$ python3 -q
>>> import numpy as np
>>> np.set_printoptions(suppress=True, linewidth=200)
>>> tidy = lambda a: np.round(a, 1) + 0
>>> Q, _ = np.linalg.qr(np.array([[-0.1, 0.7, -0.1], [-1.0, -0.1, -1.1], [0.8, -0.1, -0.8]]))
>>> vals = np.array([0, 2, 2])
>>> J = Q @ np.diag(vals) @ Q.T
>>> print(tidy(J))
[[ 2.  -0.1  0.1]
 [-0.1  0.8  1. ]
 [ 0.1  1.   1.2]]
>>> J.shape
(3, 3)
>>> print(tidy(J.sum(axis=1)))
[2.  1.6 2.3]
>>> print(tidy(np.abs(J).max()))
2.0
>>> tidy(J.mean(axis=0))
array([0.7, 0.5, 0.8])
>>> tidy(J.sum(axis=0))
array([2. , 1.6, 2.3])
>>> np.linalg.matrix_rank(J)
np.int64(2)
>>> print(tidy(J - J[0]))
[[ 0.   0.   0. ]
 [-2.1  0.9  0.9]
 [-1.9  1.1  1.1]]
>>> r = np.linalg.matrix_rank(J)
>>> r
np.int64(2)
>>> ns = np.linalg.svd(J)[2][r:].T
>>> tidy(J @ ns)
array([[0.],
       [0.],
       [0.]])
>>> [int(np.linalg.matrix_rank(J[:i])) for i in range(1, len(J) + 1)]
[1, 2, 2]
>>> tidy(ns[:, 0] / ns[np.abs(ns[:, 0]).round(6).argmax(), 0])
array([ 0.1,  1. , -0.8])
>>> [int(np.linalg.matrix_rank(np.delete(J, i, axis=0))) for i in range(3)]
[2, 2, 2]
>>> ns.shape
(3, 1)
>>> vals, evecs = np.linalg.eigh(J)
>>> x0 = np.array([-2, 1, -1])
>>> tidy(np.linalg.eigvalsh(J[1:, 1:]))
array([0., 2.])
>>> tidy(x0 @ J @ x0 / (x0 @ x0)), tidy(vals[0]), vals[-1]
(np.float64(1.5), np.float64(0.0), np.float64(2.0))
>>> tidy(evecs * np.maximum(vals, 0) @ evecs.T)
array([[ 2. , -0.1,  0.1],
       [-0.1,  0.8,  1. ],
       [ 0.1,  1. ,  1.2]])
>>> [round(float(x), 1) for x in np.linalg.svd(J, compute_uv=False)[:3]]
[2.0, 2.0, 0.0]
>>> np.argsort(-np.linalg.norm(J, axis=0).round(6), kind="stable")[:3]
array([0, 2, 1])
>>> tidy(np.linalg.norm(J, 2) / np.linalg.norm(J))
np.float64(0.7)
>>> E = np.array([[1.0, 0.0, 0.0, 0.0, 0.0, 0.0],
...     [0.0, 1.0, 0.0, 0.0, 0.0, 0.0],
...     [0.0, 0.0, 1.0, 0.0, 0.0, 0.0],
...     [0.0, 0.0, 0.0, 0.8, -0.6, 0.0],
...     [0.0, 0.0, 0.0, 0.6, 0.8, 0.0],
...     [0.0, 0.0, 0.0, 0.0, 0.0, 1.0]])
>>> E
array([[ 1. ,  0. ,  0. ,  0. ,  0. ,  0. ],
       [ 0. ,  1. ,  0. ,  0. ,  0. ,  0. ],
       [ 0. ,  0. ,  1. ,  0. ,  0. ,  0. ],
       [ 0. ,  0. ,  0. ,  0.8, -0.6,  0. ],
       [ 0. ,  0. ,  0. ,  0.6,  0.8,  0. ],
       [ 0. ,  0. ,  0. ,  0. ,  0. ,  1. ]])
>>> Uu, s, vt = np.linalg.svd(J)
>>> evecs = vt[:(s > 1e-8).sum()]
>>> rng = np.random.default_rng(235)
>>> x0 = J[0] + -3 * J[1] + rng.integers(2) * np.eye(3)[0]
>>> tidy(x0)
array([ 3.4, -2.5, -2.8])
>>> tidy(evecs.T @ evecs)
array([[ 1. , -0.1,  0. ],
       [-0.1,  0.4,  0.5],
       [ 0. ,  0.5,  0.6]])
>>> np.allclose(evecs.T @ evecs @ x0, x0)
False
>>> np.linalg.matrix_rank(np.vstack([J, x0]))
np.int64(3)
>>> tidy(np.linalg.norm(x0 - evecs.T @ evecs @ x0))
np.float64(0.1)
>>> tidy(np.diag(evecs.T @ evecs))
array([1. , 0.4, 0.6])
>>> x0 = np.array([0, -1, 1, 3, 2, -2])
>>> target = E @ x0
>>> beta, lr = np.zeros(6), 1 / np.linalg.norm(E, 2) ** 2
>>> for i in range(50):
...     beta -= lr * E.T @ (E @ beta - target)
...     if i % 10 == 0: print(i, round(np.linalg.norm(E @ beta - target), 1))
... 
0 0.0
10 0.0
20 0.0
30 0.0
40 0.0
>>> print(tidy(np.linalg.cond(E)))
1.0
>>> beta
array([ 0., -1.,  1.,  3.,  2., -2.])
>>> T = np.stack([E, 3 * E, E[::-1]])
>>> T.sum(axis=0)
array([[ 4. ,  0. ,  0. ,  0. ,  0. ,  1. ],
       [ 0. ,  4. ,  0. ,  0.6,  0.8,  0. ],
       [ 0. ,  0. ,  4. ,  0.8, -0.6,  0. ],
       [ 0. ,  0. ,  1. ,  3.2, -2.4,  0. ],
       [ 0. ,  1. ,  0. ,  2.4,  3.2,  0. ],
       [ 1. ,  0. ,  0. ,  0. ,  0. ,  4. ]])
>>> print(tidy(np.linalg.norm(T, axis=(1, 2))))
[2.4 7.3 2.4]
>>> print(np.linalg.matrix_rank(T))
[6 6 6]
>>> print((T @ E.T).shape)
(3, 6, 6)
>>> np.einsum("bij,cij->bc", T, T)
array([[ 6., 18.,  0.],
       [18., 54.,  0.],
       [ 0.,  0.,  6.]])
>>> np.linalg.matrix_rank(T.reshape(3, -1))
np.int64(2)
>>> K = np.array([[-3, 0, 0, 0], [0, 1, 0, 0], [0, 0, -3, 0], [0, 0, 0, -1]])
>>> x0 = np.array([0, 1, -4, 2])
>>> target = K @ x0
>>> beta, lr = np.zeros(4), 1 / np.linalg.norm(K, 2) ** 2
>>> for i in range(8):
...     beta -= lr * K.T @ (K @ beta - target)
...     if i % 2 == 0: print(i, round(np.linalg.norm(K @ beta - target), 1))
... 
0 2.0
2 1.6
4 1.2
6 1.0
>>> tidy(beta)
array([ 0. ,  0.6, -4. ,  1.2])
>>> P = np.triu(np.array([[-4, 4, 0, 5], [-2, -5, 1, -3], [0, -5, -1, -5], [-4, 1, -5, -1]]), 1) + np.eye(4)
>>> M2 = P @ K @ np.linalg.inv(P)
>>> np.linalg.matrix_rank(M2)
np.int64(4)
>>> M2
array([[ -3.,  16., -16., -22.],
       [  0.,   1.,  -4., -14.],
       [  0.,   0.,  -3., -10.],
       [  0.,   0.,   0.,  -1.]])
>>> P @ K - K @ P
array([[  0.,  16.,   0.,  10.],
       [  0.,   0.,  -4.,   6.],
       [  0.,   0.,   0., -10.],
       [  0.,   0.,   0.,   0.]])
>>> np.poly(M2)
array([ 1.,  6.,  8., -6., -9.])
>>> Uu, s, vt = np.linalg.svd(J)
>>> tidy(s)
array([2., 2., 0.])
>>> np.argmax(s[:-1] / (s[1:] + 1e-6)) + 1
np.int64(2)
>>> M2 = Uu[:, :2] @ np.diag(s[:2]) @ vt[:2]
>>> tidy(np.linalg.norm(J - M2) / np.linalg.norm(J))
np.float64(0.0)
>>> tidy(np.abs(J - M2).max())
np.float64(0.0)
>>> A = np.load("data.npy")
>>> A
array([[  8,   7,  -4,  -1, -24,  -9,  -2],
       [ -2,   4,  -4,  -5,   6,  -8,   0],
       [  9,  -2,  -2,   5, -27,  -2,  -6],
       [  5,  -3,  -9,  -4, -15,  -4,  -6],
       [ -3,  -8,  -4,   6,   9,  -3,  -7],
       [  6,  -8,   1,   3, -18,   3,  -6],
       [ -3,   2,  -4,  -5,   9,  -8,   0],
       [ -5,   1,  -6,  -1,  15,   1,  -2],
       [  8,  -8,  -2,  -5, -24,   9,   6]])
>>> M2 = A / np.linalg.norm(A, axis=1, keepdims=True)
>>> gram = M2 @ M2.T
>>> tidy(np.degrees(np.arccos(np.clip(gram[6, 2], -1, 1))))
np.float64(131.0)
>>> print((gram - 2 * np.eye(9)).round(6).argmax(axis=1))
[2 6 5 2 7 2 1 6 5]
>>> print(tidy(np.linalg.norm(M2, axis=1)))
[1. 1. 1. 1. 1. 1. 1. 1. 1.]
>>> np.argwhere(np.triu(np.abs(gram) > 0.95, 1))
array([[1, 6]])
>>> X = np.loadtxt("dump.csv", delimiter=",")
>>> print(tidy(X))
[[ 5.5 -0.5  0.  -0.1  1.6  4.4]
 [ 1.   0.3  3.7  1.9  4.1  1.9]
 [ 1.6  2.6  0.7  1.   4.3  1.7]
 [ 1.5  0.9  2.5  1.5  4.   2. ]
 [ 0.6  1.2  3.2  1.9  4.5  1.5]
 [ 1.4  3.1  0.5  1.   4.6  1.4]
 [ 1.8  2.1  1.2  1.1  4.1  1.9]
 [ 3.3 -0.6  2.3  1.   2.7  3.3]
 [ 4.6 -2.4  2.7  0.8  1.6  4.4]
 [ 5.  -1.8  1.8  0.5  1.6  4.4]
 [ 6.8 -4.1  2.2  0.1  0.1  5.9]
 [ 1.4  2.3  1.3  1.2  4.4  1.6]
 [ 2.7 -0.3  2.6  1.2  3.1  2.9]
 [ 2.6 -1.3  3.6  1.5  2.9  3.1]]
>>> [round(float(x), 1) for x in np.linalg.svd(X, compute_uv=False)[:3]]
[21.3, 11.7, 5.2]
>>> tidy(np.linalg.norm(X, 2) / np.linalg.norm(X))
np.float64(0.9)
>>> x0 = np.array([3, 1, 4, 2, 1, 1])
>>> tidy(X @ np.ones(6))
array([10.9, 12.9, 12. , 12.5, 12.9, 12. , 12.1, 12. , 11.8, 11.5, 11.1, 12.2, 12.2, 12.5])
>>> np.linalg.norm(X @ x0) <= np.linalg.norm(X, 2) * np.linalg.norm(x0) + 1e-9
np.True_
>>> Uu, s, vt = np.linalg.svd(X)
>>> np.argmax(s[:-1] / (s[1:] + 1e-6)) + 1
np.int64(3)
>>> tidy(s)
array([21.3, 11.7,  5.2,  0. ,  0. ,  0. ])
>>> M2 = Uu[:, :3] @ np.diag(s[:3]) @ vt[:3]
>>> print(np.linalg.matrix_rank(M2))
3
>>> tidy(M2)
array([[ 5.5, -0.5,  0. , -0.1,  1.6,  4.4],
       [ 1. ,  0.3,  3.7,  1.9,  4.1,  1.9],
       [ 1.6,  2.6,  0.7,  1. ,  4.3,  1.7],
       [ 1.5,  0.9,  2.5,  1.5,  4. ,  2. ],
       [ 0.6,  1.2,  3.2,  1.9,  4.5,  1.5],
       [ 1.4,  3.1,  0.5,  1. ,  4.6,  1.4],
       [ 1.8,  2.1,  1.2,  1.1,  4.1,  1.9],
       [ 3.3, -0.6,  2.3,  1. ,  2.7,  3.3],
       [ 4.6, -2.4,  2.7,  0.8,  1.6,  4.4],
       [ 5. , -1.8,  1.8,  0.5,  1.6,  4.4],
       [ 6.8, -4.1,  2.2,  0.1,  0.1,  5.9],
       [ 1.4,  2.3,  1.3,  1.2,  4.4,  1.6],
       [ 2.7, -0.3,  2.6,  1.2,  3.1,  2.9],
       [ 2.6, -1.3,  3.6,  1.5,  2.9,  3.1]])
